In [1]: import numpy as np

In [2]: from numpy import linalg as LA

In [3]: np.set_printoptions(precision=1, suppress=True, linewidth=100, floatmode="fixed")

In [4]: K = np.loadtxt("layer5.csv", delimiter=",")

In [5]: K
Out[5]: 
array([[ -2.1,  -0.4,  -1.8,   0.6,   2.5,   0.7,  -0.5,  -1.0,   0.1,  -0.8],
       [  0.6,   1.7,   0.0,  -1.9,   0.7,   0.6,  -0.2,   1.0,   0.6,  -0.4],
       [ -2.0,  -0.1,   0.1,   0.2,  -0.3,   0.2,  -0.1,   0.5,  -1.6,   1.2],
       [  0.4,  -1.2,   0.5,   0.9,   0.0,   0.1,  -0.3,  -0.3,   0.2,  -0.1],
       [  1.7,   0.1,  -0.3,   0.0,  -0.6,   0.8,  -0.4,   0.2,   1.9,  -1.2],
       [ -0.6,  -0.9,   0.1,   1.9,  -0.9,  -2.2,   0.4,  -0.5,   0.7,   1.1],
       [ -1.3,   0.6,   0.2,  -0.3,   0.4,  -1.5,  -1.9,  -0.5,   0.5,   0.3],
       [  0.8,  -0.2,  -0.4,  -0.4,  -1.5,   1.3,  -1.3,  -0.2,  -0.1,  -0.3],
       [ -0.3,   1.1,   0.3,   0.5,   1.4,  -1.3,   0.1,  -1.1,  -0.4,  -1.1],
       [  1.6,   0.5,   0.2,  -0.4,  -0.2,   0.0,  -0.5,   1.3,   1.1,  -0.8],
       [  0.4,  -0.5,   0.4,   0.9,   0.6,   0.4,  -1.6,  -1.3,   0.7,   0.2],
       [ -1.5,   1.4,   0.8,  -0.8,   0.0,  -0.1,  -1.5,   0.0,   0.4,   1.4],
       [  1.7,  -0.2,   1.6,  -0.5,   0.5,   0.9,   0.5,  -0.7,   0.2,   0.6],
       [ -0.8,  -0.5,  -1.0,  -0.5,   0.2,  -1.1,   1.0,   1.3,   0.3,   1.5],
       [  0.5,  -0.5,   0.8,  -0.7,   1.2,  -0.1,   1.3,   0.1,  -1.1,   0.2],
       [  0.0,  -0.9,  -0.7,  -2.5,   0.7,   0.1,   0.5,  -1.8,  -0.8,   0.3],
       [  1.1,   1.0,   0.4,   1.7,  -1.3,   2.1,   0.3,  -1.3,   0.6,  -2.5],
       [  0.5,  -0.8,   1.1,   0.6,   0.4,   0.3,  -0.7,  -0.8,   1.0,   0.7],
       [ -5.5,  -2.5,   5.5,   1.5,   5.5, -16.0,   7.0,  -1.5,   7.5,  -1.0],
       [  1.1,  -0.5,   0.9,  -0.1,  -0.1,   0.2,  -0.2,  -2.3,  -0.1,   1.1],
       [  0.1,   1.1,   1.3,   2.3,  -0.2,   0.1,   2.1,  -0.1,  -0.2,   1.6],
       [  0.8,  -0.3,  -0.6,  -0.3,   1.1,   1.0,  -0.2,   1.2,   1.9,  -0.1],
       [  0.5,   0.1,   0.2,  -0.9,  -0.8,  -0.8,   0.9,  -1.4,  -0.2,   0.6],
       [  0.2,   0.5,   1.1,   0.9,   0.7,   0.2,   1.2,   0.2,   0.5,  -1.3],
       [  0.4,   0.4,   0.7,  -0.8,  -0.2,   0.5,   1.8,   1.7,  -1.0,  -0.5],
       [  1.7,   1.6,  -0.9,   1.2,   0.5,  -0.3,  -1.6,  -0.4,  -1.2,   0.3],
       [ -0.8,   1.0,  -2.4,  -0.4,  -0.8,  -1.1,  -0.6,  -0.4,   0.4,  -0.7],
       [ -0.5,  -1.2,  -0.6,   0.8,  -1.5,   1.0,  -0.7,   0.3,   0.8,  -1.8],
       [  1.2,  -0.6,  -0.8,   1.8,  -1.0,   0.9,   1.0,   2.7,  -2.2,   0.8],
       [  3.1,   0.4,   0.8,  -0.4,  -1.1,   0.9,   1.1,  -0.7,  -0.8,   0.4],
       [  1.6,   0.1,  -0.7,  -0.5,  -0.1,  -0.8,  -0.5,  -1.0,   0.5,   1.6],
       [ -0.5,  -0.9,  -2.0,   0.8,  -2.0,  -0.1,  -0.5,  -0.3,   1.9,   1.6],
       [  0.6,  -0.5,   0.2,   0.5,   0.5,   1.3,  -0.2,  -0.8,   0.4,   0.3],
       [  0.6,   0.5,  -0.8,  -1.2,  -1.7,   0.4,   1.4,  -1.7,  -0.7,   0.7],
       [ -0.5,   0.8,   1.6,  -1.3,  -0.1,  -1.5,   0.4,  -0.9,   0.2,   0.3],
       [  1.3,  -1.0,  -1.7,  -0.6,   0.9,   0.2,   0.1,  -0.2,   0.1,  -0.2],
       [  0.2,   1.4,  -0.4,  -0.7,  -1.6,  -0.8,   1.3,   0.0,   0.6,   0.6],
       [ -1.3,  -1.5,   0.9,   0.3,   1.4,  -1.3,  -0.4,  -0.4,   0.1,   2.0],
       [ -1.5,  -0.9,   0.6,  -1.6,  -2.3,  -0.2,   0.6,   0.2,  -0.3,   2.1],
       [  0.0,   1.0,   1.3,  -0.6,   1.2,  -1.2,   1.6,  -0.2,  -0.5,   0.9],
       [ -1.3,  -0.5,   2.3,   0.8,  -1.2,  -0.4,   0.3,  -0.3,   0.3,   1.2],
       [ -0.2,  -1.0,  -0.8,   0.6,   0.5,   1.0,  -0.7,  -1.4,   0.7,   1.7],
       [ -1.6,  -1.9,  -1.6,   0.5,  -0.2,   0.5,   1.5,   0.6,   1.0,   1.8],
       [ -1.1,  -0.3,   1.0,   0.1,   0.2,   0.2,   0.4,   0.5,   0.9,   0.1],
       [ -0.8,  -0.7,  -0.2,   0.2,   0.0,  -1.3,  -0.6,  -2.4,   0.9,  -0.6]])

In [6]: Q, V = LA.qr(K[:, :4])[0], LA.qr(K[:, 4:])[0]

In [7]: s = LA.svd(Q.T @ V, compute_uv=False)

In [8]: round(LA.norm(Q @ Q.T - V @ V.T, 2), 1)
Out[8]: np.float64(1.0)

In [9]: s
Out[9]: array([0.8, 0.4, 0.3, 0.2])

In [10]: (s > 0.9).sum()
Out[10]: np.int64(0)
